$ python3 -q
>>> import numpy as np
>>> from numpy import linalg as LA
>>> np.set_printoptions(precision=2, suppress=True, linewidth=120, sign=" ")
>>> rng = np.random.default_rng(8467)
>>> t = np.sort(rng.uniform(-2, 2, 23))
>>> K = np.c_[t, t ** 2, t ** 3] @ np.array([[3, 2, 2], [-3, -1, 0], [0, 1, 3]])
>>> K
array([[-17.36, -15.24, -26.41],
       [-15.04, -12.58, -20.91],
       [-14.69, -12.2 , -20.14],
       [-10.32,  -7.73, -11.44],
       [ -7.84,  -5.5 ,  -7.47],
       [ -6.45,  -4.36,  -5.57],
       [ -5.67,  -3.75,  -4.61],
       [ -4.4 ,  -2.81,  -3.22],
       [ -3.84,  -2.41,  -2.67],
       [ -1.04,  -0.64,  -0.61],
       [ -0.27,  -0.18,  -0.17],
       [ -0.08,  -0.06,  -0.05],
       [  0.68,   0.62,   0.82],
       [  0.73,   0.72,   1.03],
       [  0.73,   1.03,   1.79],
       [  0.7 ,   1.1 ,   1.98],
       [ -1.07,   3.01,   8.82],
       [ -1.55,   3.46,  10.57],
       [ -1.6 ,   3.51,  10.73],
       [ -1.66,   3.57,  10.96],
       [ -1.85,   3.74,  11.65],
       [ -5.38,   7.32,  25.4 ],
       [ -5.5 ,   7.45,  25.91]])
>>> B = np.c_[K[:, :1] @ np.array([[1]]), np.array([-5, 4, 1, -1, 3, 0, -4, 0, 4, -2, -3, -5, -2, -5, -5, 4, 1, 2, 2, 5, -3, -2, 3])]
>>> B
array([[-17.36,  -5.  ],
       [-15.04,   4.  ],
       [-14.69,   1.  ],
       [-10.32,  -1.  ],
       [ -7.84,   3.  ],
       [ -6.45,   0.  ],
       [ -5.67,  -4.  ],
       [ -4.4 ,   0.  ],
       [ -3.84,   4.  ],
       [ -1.04,  -2.  ],
       [ -0.27,  -3.  ],
       [ -0.08,  -5.  ],
       [  0.68,  -2.  ],
       [  0.73,  -5.  ],
       [  0.73,  -5.  ],
       [  0.7 ,   4.  ],
       [ -1.07,   1.  ],
       [ -1.55,   2.  ],
       [ -1.6 ,   2.  ],
       [ -1.66,   5.  ],
       [ -1.85,  -3.  ],
       [ -5.38,  -2.  ],
       [ -5.5 ,   3.  ]])
>>> LA.matrix_rank(B)
np.int64(2)
>>> LA.matrix_rank(np.c_[K, B])
np.int64(4)
>>> np.round(LA.norm(B - K @ LA.lstsq(K, B)[0], axis=0), 2) + 0
array([  0.  ,  15.53])
>>> Uu, sigma, VT = LA.svd(K)
>>> sigma
array([ 69.51,  28.17,   0.55])
>>> B = Uu[:, :2] @ np.diag(sigma[:2]) @ VT[:2]
>>> round(float(LA.norm(K - B) / LA.norm(K)), 2)
0.01
>>> round(LA.norm(K - B, 2), 2), round(float(sigma[2]), 2)
(np.float64(0.55), 0.55)
>>> LA.matrix_rank(B)
np.int64(2)
>>> [round(float(x), 2) for x in LA.svd(K, compute_uv=False)[:3]]
[69.51, 28.17, 0.55]
>>> round(np.log10(LA.cond(K)))
2
>>> np.argsort(-LA.norm(K, axis=0).round(6), kind="stable")[:3]
array([ 2,  0,  1])
>>> LA.cond(K) > 100
np.True_
>>> np.abs(LA.svd(K)[2][-1])
array([ 0.3 ,  0.9 ,  0.33])
>>> t3 = np.stack([K, 2 * K, K[::-1]])
>>> np.einsum("bij,cij->bc", t3, t3)
array([[ 5625.07, 11250.13, -3709.73],
       [11250.13, 22500.27, -7419.45],
       [-3709.73, -7419.45,  5625.07]])
>>> (t3 @ K.T).shape
(3, 23, 23)
>>> data = np.load("x.npy")
>>> data
array([[ 0,  0,  0],
       [ 0,  0,  0],
       [ 0,  0,  1]])
>>> r = LA.matrix_rank(data)
>>> r
np.int64(1)
>>> null = LA.svd(data)[2][r:].T
>>> null.shape
(3, 2)
>>> data @ null
array([[ 0.,  0.],
       [ 0.,  0.],
       [ 0.,  0.]])
>>> [int(LA.matrix_rank(data[:, :j + 1])) for j in range(3)]
[0, 0, 1]
>>> data.T @ data
array([[ 0,  0,  0],
       [ 0,  0,  0],
       [ 0,  0,  1]])
>>> LA.svd(data, compute_uv=False)
array([ 1.,  0.,  0.])
>>> G = data.T @ data
>>> LA.eigvalsh(G)[::-1]
array([ 1.,  0.,  0.])
>>> LA.svd(data, compute_uv=False) ** 2
array([ 1.,  0.,  0.])
>>> ev, V = LA.eigh(data)
>>> x = np.array([1, 2, 0])
>>> LA.eigvalsh(data[1:, 1:])
array([ 0.,  1.])
>>> np.abs(data).sum(axis=1).max(), np.abs(ev).max()
(np.int64(1), np.float64(1.0))
>>> x @ data @ x
np.int64(0)
>>> V * np.maximum(ev, 0) @ V.T
array([[ 0.,  0.,  0.],
       [ 0.,  0.,  0.],
       [ 0.,  0.,  1.]])
>>> x = np.array([-8, 0, 6])
>>> a = np.maximum(data @ x, 0)
>>> data * (a > 1e-9)[:, None]
array([[ 0,  0,  0],
       [ 0,  0,  0],
       [ 0,  0,  1]])
>>> data.T @ a
array([ 0,  0,  6])
>>> M = np.load("mat.npy")
>>> M
array([[ 2.53,  0.38,  2.44],
       [ 3.72, -1.66,  1.56],
       [ 5.32, -5.64,  4.18],
       [ 4.03,  0.03,  1.7 ],
       [ 4.47, -3.6 ,  3.18],
       [ 2.97,  0.05,  1.44],
       [ 5.42, -4.28,  4.14],
       [ 6.81, -4.31,  4.52],
       [ 3.28,  0.72,  2.  ],
       [ 4.24, -0.97, -0.4 ]])
>>> Xs = (M - M.mean(axis=0)) / M.std(axis=0)
>>> Xs.std(axis=0)
array([ 1.,  1.,  1.])
>>> b = LA.lstsq(np.delete(Xs, 0, axis=1), Xs[:, 0])[0]
>>> round(1 - np.var(Xs[:, 0] - np.delete(Xs, 0, axis=1) @ b), 2)
np.float64(0.71)
